$ python -q
>>> import numpy as np
>>> from numpy import linalg as LA
>>> np.set_printoptions(precision=1, suppress=True, linewidth=120, legacy="1.25")
>>> tidy = lambda a: np.round(a, 1) + 0
>>> arr = np.array([[2, 3, 1, 2, 1, 4],
...     [4, 5, 5, 5, 0, 2],
...     [5, 2, 3, 4, 1, 5],
...     [2, 2, 5, 3, 0, 5],
...     [0, 0, 5, 5, 3, 2],
...     [0, 1, 5, 2, 5, 2],
...     [5, 4, 3, 4, 1, 2],
...     [4, 4, 3, 0, 4, 0],
...     [4, 1, 0, 4, 3, 3],
...     [0, 2, 3, 4, 1, 0],
...     [1, 5, 2, 3, 3, 5],
...     [1, 3, 5, 2, 3, 5]])
>>> arr[:, 0] = -1 * arr[:, 2]
>>> arr
array([[-1,  3,  1,  2,  1,  4],
       [-5,  5,  5,  5,  0,  2],
       [-3,  2,  3,  4,  1,  5],
       [-5,  2,  5,  3,  0,  5],
       [-5,  0,  5,  5,  3,  2],
       [-5,  1,  5,  2,  5,  2],
       [-3,  4,  3,  4,  1,  2],
       [-3,  4,  3,  0,  4,  0],
       [ 0,  1,  0,  4,  3,  3],
       [-3,  2,  3,  4,  1,  0],
       [-2,  5,  2,  3,  3,  5],
       [-5,  3,  5,  2,  3,  5]])
>>> W = np.array([[2, -3, 7, -7],
...     [4, -6, 6, 8],
...     [-1, -7, -4, 2],
...     [4, 3, -6, -9],
...     [-7, -8, 3, 3],
...     [-6, -3, 6, -8]])
>>> beta = np.array([0, 5, 4, 0])
>>> act = np.maximum(arr @ W + beta, 0)
>>> act
array([[ 0,  0, 26,  0],
       [13,  0,  0, 24],
       [ 0,  0,  0,  0],
       [ 0,  0,  0,  0],
       [ 0,  0,  0,  0],
       [ 0,  0,  0, 34],
       [ 4,  0,  0, 10],
       [ 0,  0,  7, 71],
       [ 0,  0, 13,  0],
       [ 8,  0,  0, 10],
       [ 0,  0, 33,  0],
       [ 0,  0,  0, 20]])
>>> LA.matrix_rank(act)
3
>>> (act > 0).astype(int)
array([[0, 0, 1, 0],
       [1, 0, 0, 1],
       [0, 0, 0, 0],
       [0, 0, 0, 0],
       [0, 0, 0, 0],
       [0, 0, 0, 1],
       [1, 0, 0, 1],
       [0, 0, 1, 1],
       [0, 0, 1, 0],
       [1, 0, 0, 1],
       [0, 0, 1, 0],
       [0, 0, 0, 1]])
>>> cent = np.array([[5, -7], [9, -1], [7, 8], [-6, -7]])
>>> act @ cent
array([[ 182,  208],
       [ -79, -259],
       [   0,    0],
       [   0,    0],
       [   0,    0],
       [-204, -238],
       [ -40,  -98],
       [-377, -441],
       [  91,  104],
       [ -20, -126],
       [ 231,  264],
       [-120, -140]])
>>> Uu, sig, VT = LA.svd(act)
>>> vecs = VT[:(sig > 1e-8).sum()]
>>> rng = np.random.default_rng(150)
>>> x = act[3] + 5 * act[10] + rng.integers(2) * np.eye(4)[2]
>>> x
array([  0.,   0., 166.,   0.])
>>> tidy(LA.norm(x - vecs.T @ vecs @ x))
0.0
>>> LA.matrix_rank(np.vstack([act, x]))
3
>>> cent = arr[[8, 11]].astype(float)
>>> for _ in range(4):
...     idx = LA.norm(arr[:, None] - cent, axis=-1).argmin(axis=1)
...     cent = np.array([arr[idx == j].mean(axis=0) for j in range(2)])
... 
>>> idx
array([0, 1, 1, 1, 1, 1, 1, 1, 0, 0, 1, 1])
>>> tidy(cent[1] - cent[0])
array([-2.7,  0.9,  2.7, -0.2,  0.6,  0.8])
>>> tidy(cent)
array([[-1.3,  2. ,  1.3,  3.3,  1.7,  2.3],
       [-4. ,  2.9,  4. ,  3.1,  2.2,  3.1]])
>>> tidy(cent - cent[0])
array([[ 0. ,  0. ,  0. ,  0. ,  0. ,  0. ],
       [-2.7,  0.9,  2.7, -0.2,  0.6,  0.8]])
>>> np.zeros(2, 6)
Traceback (most recent call last):
  File "<python-input-28>", line 1, in <module>
    np.zeros(2, 6)
    ~~~~~~~~^^^^^^
TypeError: Cannot interpret '6' as a data type
>>> tidy(cent.sum(axis=1))
array([ 9.3, 11.3])
>>> cent[:, 6]
Traceback (most recent call last):
  File "<python-input-30>", line 1, in <module>
    cent[:, 6]
    ~~~~^^^^^^
IndexError: index 6 is out of bounds for axis 1 with size 6
>>> tidy(LA.svd(cent, compute_uv=False))
array([9.4, 1.9])
>>> def softmax(z):
...     e = np.exp(z - z.max(axis=-1, keepdims=True))
...     return e / e.sum(axis=-1, keepdims=True)
... 
>>> tidy(softmax(arr[0]))
array([0. , 0.2, 0. , 0.1, 0. , 0.6])
>>> tidy(softmax(arr[0] + 3))
array([0. , 0.2, 0. , 0.1, 0. , 0.6])
>>> tidy(softmax(10 * arr[0]))
array([0., 0., 0., 0., 0., 1.])
>>> scores = arr @ arr.T / np.sqrt(6)
>>> tidy(softmax(scores + np.triu(np.full(scores.shape, -np.inf), 1)))
array([[1. , 0. , 0. , 0. , 0. , 0. , 0. , 0. , 0. , 0. , 0. , 0. ],
       [0. , 1. , 0. , 0. , 0. , 0. , 0. , 0. , 0. , 0. , 0. , 0. ],
       [0. , 0.9, 0.1, 0. , 0. , 0. , 0. , 0. , 0. , 0. , 0. , 0. ],
       [0. , 0.2, 0. , 0.8, 0. , 0. , 0. , 0. , 0. , 0. , 0. , 0. ],
       [0. , 0. , 0. , 0. , 1. , 0. , 0. , 0. , 0. , 0. , 0. , 0. ],
       [0. , 0. , 0. , 0. , 0.1, 0.9, 0. , 0. , 0. , 0. , 0. , 0. ],
       [0. , 1. , 0. , 0. , 0. , 0. , 0. , 0. , 0. , 0. , 0. , 0. ],
       [0. , 0.1, 0. , 0. , 0. , 0.7, 0. , 0.1, 0. , 0. , 0. , 0. ],
       [0. , 0. , 0.4, 0. , 0.2, 0. , 0. , 0. , 0.2, 0. , 0. , 0. ],
       [0. , 0.9, 0. , 0. , 0.1, 0. , 0. , 0. , 0. , 0. , 0. , 0. ],
       [0. , 0.1, 0. , 0. , 0. , 0. , 0. , 0. , 0. , 0. , 0.9, 0. ],
       [0. , 0. , 0. , 0. , 0. , 0. , 0. , 0. , 0. , 0. , 0. , 1. ]])
>>> softmax(scores).round(6).argmax(axis=1)
array([10,  1, 11,  3,  4,  5,  1,  5, 10,  1, 10, 11])
